$ python -q
>>> import numpy as np
>>> from numpy import linalg as LA
>>> np.set_printoptions(precision=3, suppress=True, linewidth=200, sign=" ")
>>> def rnd(a):
...     return np.round(a, 3) + 0
... 
>>> rng = np.random.default_rng(16460)
>>> t = np.sort(rng.uniform(-2, 2, 14))
>>> A = np.c_[t, t ** 2, t ** 3] @ np.array([[2, 0, 0, 2], [0, 2, 0, 1], [2, 1, 2, 1]])
>>> rnd(A)
array([[-16.256,   0.527, -12.566,  -6.568],
       [-16.221,   0.531, -12.534,  -6.555],
       [-14.092,   0.779, -10.604,  -5.749],
       [ -8.265,   1.176,  -5.469,  -3.576],
       [ -8.009,   1.181,  -5.25 ,  -3.481],
       [ -4.228,   1.027,  -2.172,  -2.085],
       [ -1.074,   0.311,  -0.179,  -0.784],
       [ -0.081,   0.003,   0.   ,  -0.079],
       [  0.443,   0.099,   0.019,   0.478],
       [  1.49 ,   0.818,   0.36 ,   1.629],
       [  5.043,   3.908,   2.805,   4.894],
       [  7.666,   6.144,   4.959,   7.019],
       [  7.724,   6.192,   5.008,   7.064],
       [ 15.248,  12.3  ,  11.65 ,  12.661]])
>>> cent = A[[12, 10]].astype(float)
>>> for _ in range(5):
...     z = LA.norm(A[:, None] - cent, axis=-1).argmin(axis=1)
...     cent = np.array([A[z == j].mean(axis=0) for j in range(2)])
... 
>>> z
array([ 1,  1,  1,  1,  1,  1,  1,  1,  1,  1,  0,  0,  0,  0])
>>> np.bincount(z)
array([  4,  10])
>>> rnd(cent[1] - cent[0])
array([-15.55 ,  -6.491, -10.945, -10.586])
>>> arr = np.loadtxt("layer19.csv", delimiter=",")
>>> arr
array([[-35.748,  19.406,  54.702],
       [ 17.978, -25.363,  11.215],
       [ -2.078,   5.703,  25.769],
       [ 18.993, -25.945,  11.248],
       [ -0.962,   6.644,  25.743],
       [ -1.747,   5.283,  27.025],
       [ -1.502,   5.711,  26.043],
       [ 16.953, -25.343,  11.896],
       [ 17.208, -24.961,   9.714],
       [-36.011,  17.927,  53.079],
       [ 17.87 , -24.903,  11.592]])
>>> x0 = np.array([-3, -2, 1])
>>> y = arr @ x0
>>> rnd(y)
array([ 123.134,    8.007,   20.597,    6.159,   15.341,   21.7  ,   19.127,   11.723,    8.012,  125.258,    7.788])
>>> rnd(LA.lstsq(arr, y)[0])
array([-3., -2.,  1.])
>>> try:
...     LA.solve(arr, y)
... except LA.LinAlgError as e:
...     print("failed:", e)
... 
failed: Last 2 dimensions of the array must be square
>>> y = y + 0.1 * rng.normal(size=11)
>>> rnd(y)
array([ 123.191,    7.991,   20.749,    6.18 ,   15.419,   21.605,   19.015,   11.643,    8.106,  125.121,    7.738])
>>> b, *_ = LA.lstsq(arr, y)
>>> rnd(LA.norm(y - arr @ b))
np.float64(0.295)
>>> rnd(arr.T @ (y - arr @ b))
array([ 0.,  0.,  0.])
>>> proj = arr @ LA.solve(arr.T @ arr, arr.T)
>>> rnd(np.diag(proj))
array([ 0.481,  0.201,  0.22 ,  0.208,  0.295,  0.236,  0.245,  0.207,  0.192,  0.52 ,  0.195])
>>> rnd(np.trace(proj))
np.float64(3.0)
>>> F = np.load("data.npy")
>>> F
array([[ 0.05, -3.  ,  2.  , -3.  ],
       [-1.  , -0.95,  1.  , -2.  ],
       [ 3.  , -2.  , -1.95,  2.  ],
       [ 0.  , -3.  ,  2.  , -2.95]])
>>> A2 = F / np.sqrt((F ** 2).mean(axis=1, keepdims=True))
>>> rnd(F - F.mean(axis=1, keepdims=True))
array([[ 1.038, -2.013,  2.988, -2.013],
       [-0.262, -0.212,  1.738, -1.262],
       [ 2.738, -2.262, -2.212,  1.738],
       [ 0.988, -2.013,  2.988, -1.963]])
>>> rnd(A2[0])
array([ 0.021, -1.279,  0.853, -1.279])
>>> rnd(LA.norm(A2, axis=1))
array([ 2.,  2.,  2.,  2.])
